$ python -q
>>> import numpy as np
>>> from numpy import linalg as LA
>>> np.set_printoptions(precision=3, suppress=True, linewidth=200, legacy="1.25")
>>> rd = lambda a: np.round(a, 3) + 0
>>> A = np.load("case1.npy")
>>> rd(A)
array([[0.5  , 0.5  , 0.   , 0.   , 0.   , 0.   , 0.   , 0.   , 0.   , 0.   ],
       [0.2  , 0.4  , 0.   , 0.   , 0.2  , 0.   , 0.   , 0.   , 0.   , 0.2  ],
       [0.   , 0.   , 0.333, 0.   , 0.   , 0.333, 0.333, 0.   , 0.   , 0.   ],
       [0.   , 0.   , 0.25 , 0.5  , 0.25 , 0.   , 0.   , 0.   , 0.   , 0.   ],
       [0.333, 0.   , 0.   , 0.   , 0.333, 0.333, 0.   , 0.   , 0.   , 0.   ],
       [0.   , 0.   , 0.   , 0.   , 0.333, 0.333, 0.333, 0.   , 0.   , 0.   ],
       [0.   , 0.   , 0.25 , 0.   , 0.   , 0.   , 0.25 , 0.   , 0.25 , 0.25 ],
       [0.   , 0.   , 0.25 , 0.   , 0.   , 0.   , 0.   , 0.5  , 0.25 , 0.   ],
       [0.   , 0.25 , 0.   , 0.   , 0.25 , 0.25 , 0.   , 0.   , 0.25 , 0.   ],
       [0.25 , 0.   , 0.   , 0.25 , 0.   , 0.   , 0.   , 0.   , 0.   , 0.5  ]])
>>> # rows sum to 1
>>> rng = np.random.default_rng(975622)
>>> labels = rng.permutation(10)
>>> out = A[:, labels] * rng.choice([-1, 1], 10)
>>> rd(out)
array([[ 0.   ,  0.   ,  0.   ,  0.   ,  0.   ,  0.   ,  0.   ,  0.5  ,  0.5  ,  0.   ],
       [ 0.   , -0.2  ,  0.   ,  0.2  ,  0.   ,  0.   ,  0.   ,  0.2  ,  0.4  ,  0.   ],
       [ 0.333,  0.   ,  0.333,  0.   ,  0.   ,  0.   , -0.333,  0.   ,  0.   ,  0.   ],
       [ 0.   ,  0.   ,  0.   ,  0.25 ,  0.   ,  0.   , -0.25 ,  0.   ,  0.   ,  0.5  ],
       [ 0.333,  0.   ,  0.   ,  0.333,  0.   ,  0.   ,  0.   ,  0.333,  0.   ,  0.   ],
       [ 0.333,  0.   ,  0.333,  0.333,  0.   ,  0.   ,  0.   ,  0.   ,  0.   ,  0.   ],
       [ 0.   , -0.25 ,  0.25 ,  0.   ,  0.25 ,  0.   , -0.25 ,  0.   ,  0.   ,  0.   ],
       [ 0.   ,  0.   ,  0.   ,  0.   ,  0.25 , -0.5  , -0.25 ,  0.   ,  0.   ,  0.   ],
       [ 0.25 ,  0.   ,  0.   ,  0.25 ,  0.25 ,  0.   ,  0.   ,  0.   ,  0.25 ,  0.   ],
       [ 0.   , -0.5  ,  0.   ,  0.   ,  0.   ,  0.   ,  0.   ,  0.25 ,  0.   ,  0.25 ]])
>>> left, _, Vh = LA.svd(A.T @ out)
>>> labels
array([5, 9, 6, 4, 8, 7, 2, 0, 1, 3])
>>> rd(left @ Vh)
array([[ 0.,  0.,  0.,  0.,  0.,  0.,  0.,  1.,  0.,  0.],
       [ 0.,  0.,  0.,  0.,  0.,  0.,  0.,  0.,  1.,  0.],
       [ 0.,  0.,  0.,  0.,  0.,  0., -1.,  0.,  0.,  0.],
       [ 0.,  0.,  0.,  0.,  0.,  0.,  0.,  0.,  0.,  1.],
       [ 0.,  0.,  0.,  1.,  0.,  0.,  0.,  0.,  0.,  0.],
       [ 1.,  0.,  0.,  0.,  0.,  0.,  0.,  0.,  0.,  0.],
       [ 0.,  0.,  1.,  0.,  0.,  0.,  0.,  0.,  0.,  0.],
       [ 0.,  0.,  0.,  0.,  0., -1.,  0.,  0.,  0.,  0.],
       [ 0.,  0.,  0.,  0.,  1.,  0.,  0.,  0.,  0.,  0.],
       [ 0., -1.,  0.,  0.,  0.,  0.,  0.,  0.,  0.,  0.]])
>>> K = -3 * np.eye(5) + np.ones((5, 5))
>>> K
array([[-2.,  1.,  1.,  1.,  1.],
       [ 1., -2.,  1.,  1.,  1.],
       [ 1.,  1., -2.,  1.,  1.],
       [ 1.,  1.,  1., -2.,  1.],
       [ 1.,  1.,  1.,  1., -2.]])
>>> ev, V = LA.eigh(K)
>>> rd(LA.eigvalsh(K + 5 * np.eye(5)))
array([2., 2., 2., 2., 7.])
>>> rd(V @ np.diag(ev) @ V.T)
array([[-2.,  1.,  1.,  1.,  1.],
       [ 1., -2.,  1.,  1.,  1.],
       [ 1.,  1., -2.,  1.,  1.],
       [ 1.,  1.,  1., -2.,  1.],
       [ 1.,  1.,  1.,  1., -2.]])
>>> rd(ev.sum()), np.trace(K)
(-10.0, -10.0)
>>> rd(V.T @ K @ V)
array([[-3.,  0.,  0.,  0.,  0.],
       [ 0., -3.,  0.,  0.,  0.],
       [ 0.,  0., -3.,  0.,  0.],
       [ 0.,  0.,  0., -3.,  0.],
       [ 0.,  0.,  0.,  0.,  2.]])
>>> np.abs(V[:, -1]).round(6).argmax()
0
>>> rd(LA.svd(K, compute_uv=False))
array([3., 3., 3., 3., 2.])
>>> rd(LA.eigvalsh(K @ K))
array([4., 9., 9., 9., 9.])
>>> rd(np.abs(V[:, -1]))
array([0.447, 0.447, 0.447, 0.447, 0.447])
>>> (ev > 1e-8).sum(), (ev < -1e-8).sum()
(1, 4)
>>> [round(float(LA.det(K[:i, :i])), 2) + 0 for i in range(1, 6)]
[-2.0, 3.0, 0.0, -27.0, 162.0]
>>> np.all(LA.eigvalsh(K) > 0)
False
>>> rd(LA.eigvalsh(K).min())
-3.0
>>> x0 = np.array([2, 1, 1, 0, 2])
>>> h1 = np.maximum(K @ x0, 0)
>>> h1
array([0., 3., 3., 6., 0.])
>>> rd(np.tanh(K @ x0))
array([0.   , 0.995, 0.995, 1.   , 0.   ])
>>> np.maximum(K @ (3 * x0), 0)
array([ 0.,  9.,  9., 18.,  0.])
>>> np.maximum(K @ x0, 0) - np.maximum(-K @ x0, 0)
array([0., 3., 3., 6., 0.])
>>> K * (h1 > 1e-9)[:, None]
array([[-0.,  0.,  0.,  0.,  0.],
       [ 1., -2.,  1.,  1.,  1.],
       [ 1.,  1., -2.,  1.,  1.],
       [ 1.,  1.,  1., -2.,  1.],
       [ 0.,  0.,  0.,  0., -0.]])
>>> x0 = np.array([-1, 1, -3, -1, 3])
>>> target = K @ x0
>>> target
array([  2.,  -4.,   8.,   2., -10.])
>>> rd(LA.solve(K, target))
array([-1.,  1., -3., -1.,  3.])
>>> rd(LA.solve(K, K[:, 2]))
array([0., 0., 1., 0., 0.])
>>> out = np.array([[-0.6, -0.3], [0.0, 0.0], [0.8, -0.8], [1.8, -1.4], [0.6, -0.1]])
>>> C = np.array([[-1.4, -0.9, -0.7, 1.7, 1.0, 0.3, 0.3, -1.3, -1.3],
...     [0.9, 0.9, 0.0, 0.0, -0.6, 0.9, 0.5, 1.4, 1.4]])
>>> arr = out @ C
>>> rd(arr)
array([[ 0.57,  0.27,  0.42, -1.02, -0.42, -0.45, -0.33,  0.36,  0.36],
       [ 0.  ,  0.  ,  0.  ,  0.  ,  0.  ,  0.  ,  0.  ,  0.  ,  0.  ],
       [-1.84, -1.44, -0.56,  1.36,  1.28, -0.48, -0.16, -2.16, -2.16],
       [-3.78, -2.88, -1.26,  3.06,  2.64, -0.72, -0.16, -4.3 , -4.3 ],
       [-0.93, -0.63, -0.42,  1.02,  0.66,  0.09,  0.13, -0.92, -0.92]])
>>> LA.matrix_rank(arr, rtol=0.1)
2
>>> LA.cond(arr) > 100
True
>>> rd(LA.norm(arr, 2) / LA.norm(arr))
0.994
>>> np.argsort(-LA.norm(arr, axis=0).round(6), kind="stable")[:3]
array([7, 8, 0])
>>> r = LA.matrix_rank(arr)
>>> r
2
>>> null = LA.svd(arr)[2][r:].T
>>> [int(LA.matrix_rank(arr[:, :j + 1])) for j in range(9)]
[1, 2, 2, 2, 2, 2, 2, 2, 2]
>>> LA.matrix_rank(arr.T @ arr), LA.matrix_rank(arr @ arr.T)
(2, 2)
>>> null.shape
(9, 7)
>>> [int(LA.matrix_rank(arr[:i])) for i in range(1, len(arr) + 1)]
[1, 1, 2, 2, 2]
>>> th = np.radians(120)
>>> Rm = np.eye(9)
>>> Rm[7, 7] = Rm[2, 2] = np.cos(th)
>>> Rm[7, 2], Rm[2, 7] = -np.sin(th), np.sin(th)
>>> rd(Rm)
array([[ 1.   ,  0.   ,  0.   ,  0.   ,  0.   ,  0.   ,  0.   ,  0.   ,  0.   ],
       [ 0.   ,  1.   ,  0.   ,  0.   ,  0.   ,  0.   ,  0.   ,  0.   ,  0.   ],
       [ 0.   ,  0.   , -0.5  ,  0.   ,  0.   ,  0.   ,  0.   ,  0.866,  0.   ],
       [ 0.   ,  0.   ,  0.   ,  1.   ,  0.   ,  0.   ,  0.   ,  0.   ,  0.   ],
       [ 0.   ,  0.   ,  0.   ,  0.   ,  1.   ,  0.   ,  0.   ,  0.   ,  0.   ],
       [ 0.   ,  0.   ,  0.   ,  0.   ,  0.   ,  1.   ,  0.   ,  0.   ,  0.   ],
       [ 0.   ,  0.   ,  0.   ,  0.   ,  0.   ,  0.   ,  1.   ,  0.   ,  0.   ],
       [ 0.   ,  0.   , -0.866,  0.   ,  0.   ,  0.   ,  0.   , -0.5  ,  0.   ],
       [ 0.   ,  0.   ,  0.   ,  0.   ,  0.   ,  0.   ,  0.   ,  0.   ,  1.   ]])
>>> out = arr @ Rm.T
>>> np.allclose(LA.norm(arr, axis=1), LA.norm(out, axis=1))
True
>>> rd(LA.svd(arr, compute_uv=False)), rd(LA.svd(out, compute_uv=False))
(array([10.131,  1.111,  0.   ,  0.   ,  0.   ]), array([10.131,  1.111,  0.   ,  0.   ,  0.   ]))
>>> rd(out)
array([[ 0.57 ,  0.27 ,  0.102, -1.02 , -0.42 , -0.45 , -0.33 , -0.544,  0.36 ],
       [ 0.   ,  0.   ,  0.   ,  0.   ,  0.   ,  0.   ,  0.   ,  0.   ,  0.   ],
       [-1.84 , -1.44 , -1.591,  1.36 ,  1.28 , -0.48 , -0.16 ,  1.565, -2.16 ],
       [-3.78 , -2.88 , -3.094,  3.06 ,  2.64 , -0.72 , -0.16 ,  3.241, -4.3  ],
       [-0.93 , -0.63 , -0.587,  1.02 ,  0.66 ,  0.09 ,  0.13 ,  0.824, -0.92 ]])
